>>> import numpy as np
>>> np.set_printoptions(precision=1, suppress=True, linewidth=200)
>>> def rd(a):
...     return np.round(a, 1) + 0
... 
>>> mat = np.array([[1, 2, -2, 3, -3, -3, 3],
...     [0, -3, -2, 3, 3, -3, 1],
...     [-2, -2, 3, -3, -2, 0, 2],
...     [-3, 2, 2, -2, 3, -1, 0],
...     [-2, -2, 1, 1, -3, 1, 1],
...     [1, 0, 2, -1, -1, -3, 1],
...     [-1, -1, 1, -2, 3, -2, 2]])
>>> mat
array([[ 1,  2, -2,  3, -3, -3,  3],
       [ 0, -3, -2,  3,  3, -3,  1],
       [-2, -2,  3, -3, -2,  0,  2],
       [-3,  2,  2, -2,  3, -1,  0],
       [-2, -2,  1,  1, -3,  1,  1],
       [ 1,  0,  2, -1, -1, -3,  1],
       [-1, -1,  1, -2,  3, -2,  2]])
>>> M2 = mat / np.linalg.norm(mat, axis=1, keepdims=True)
>>> C2 = M2 @ M2.T
>>> rd(C2[2])
array([-0.2, -0.3,  1. ,  0.2,  0.6,  0.5,  0.4])
>>> rd(C2)
array([[ 1. ,  0.2, -0.2, -0.4,  0.1,  0.3, -0.2],
       [ 0.2,  1. , -0.3, -0.1, -0.1,  0. ,  0.4],
       [-0.2, -0.3,  1. ,  0.2,  0.6,  0.5,  0.4],
       [-0.4, -0.1,  0.2,  1. , -0.3,  0.1,  0.7],
       [ 0.1, -0.1,  0.6, -0.3,  1. ,  0. , -0.3],
       [ 0.3,  0. ,  0.5,  0.1,  0. ,  1. ,  0.4],
       [-0.2,  0.4,  0.4,  0.7, -0.3,  0.4,  1. ]])
>>> print(np.argwhere(np.triu(np.abs(C2) > 0.95, 1)))
[]
>>> M2 = mat[0, 0] * mat[1:] - np.outer(mat[1:, 0], mat[0])
>>> M2
array([[  0,  -3,  -2,   3,   3,  -3,   1],
       [  0,   2,  -1,   3,  -8,  -6,   8],
       [  0,   8,  -4,   7,  -6, -10,   9],
       [  0,   2,  -3,   7,  -9,  -5,   7],
       [  0,  -2,   4,  -4,   2,   0,  -2],
       [  0,   1,  -1,   1,   0,  -5,   5]])
>>> np.flatnonzero(~M2.round(6).any(axis=1))
array([], dtype=int64)
>>> mat[:, 0] / mat[0, 0]
array([ 1.,  0., -2., -3., -2.,  1., -1.])
>>> T = np.stack([M2, 4 * M2, M2[::-1]])
>>> print(T.sum(axis=0))
[[  0 -14 -11  16  15 -20  10]
 [  0   8  -1  11 -38 -30  38]
 [  0  42 -23  42 -39 -55  52]
 [  0  18 -19  42 -51 -35  44]
 [  0  -8  19 -17   2  -6  -2]
 [  0   2  -7   8   3 -28  26]]
>>> T.shape
(3, 6, 7)
>>> np.einsum("bij,cij->bc", T, T)
array([[  879,  3516,   428],
       [ 3516, 14064,  1712],
       [  428,  1712,   879]])
>>> np.linalg.matrix_rank(T)
array([6, 6, 6])
>>> x = np.array([1, 0, 0, 0, 1, 2, 1])
>>> target = mat @ x
>>> target
array([-5, -2, -2, -2, -2, -5,  0])
>>> print(rd(np.linalg.solve(mat, target + mat[:, 4])))
[1. 0. 0. 0. 2. 2. 1.]
>>> M2 = np.linalg.inv(mat)
>>> np.allclose(M2, mat.T)
False
>>> rd(np.linalg.cond(mat))
np.float64(31.4)
>>> print(rd(np.linalg.slogdet(mat)[0]))
1.0
>>> rd(mat @ M2)
array([[1., 0., 0., 0., 0., 0., 0.],
       [0., 1., 0., 0., 0., 0., 0.],
       [0., 0., 1., 0., 0., 0., 0.],
       [0., 0., 0., 1., 0., 0., 0.],
       [0., 0., 0., 0., 1., 0., 0.],
       [0., 0., 0., 0., 0., 1., 0.],
       [0., 0., 0., 0., 0., 0., 1.]])
>>> rd(np.linalg.inv(M2))
array([[ 1.,  2., -2.,  3., -3., -3.,  3.],
       [ 0., -3., -2.,  3.,  3., -3.,  1.],
       [-2., -2.,  3., -3., -2.,  0.,  2.],
       [-3.,  2.,  2., -2.,  3., -1.,  0.],
       [-2., -2.,  1.,  1., -3.,  1.,  1.],
       [ 1.,  0.,  2., -1., -1., -3.,  1.],
       [-1., -1.,  1., -2.,  3., -2.,  2.]])
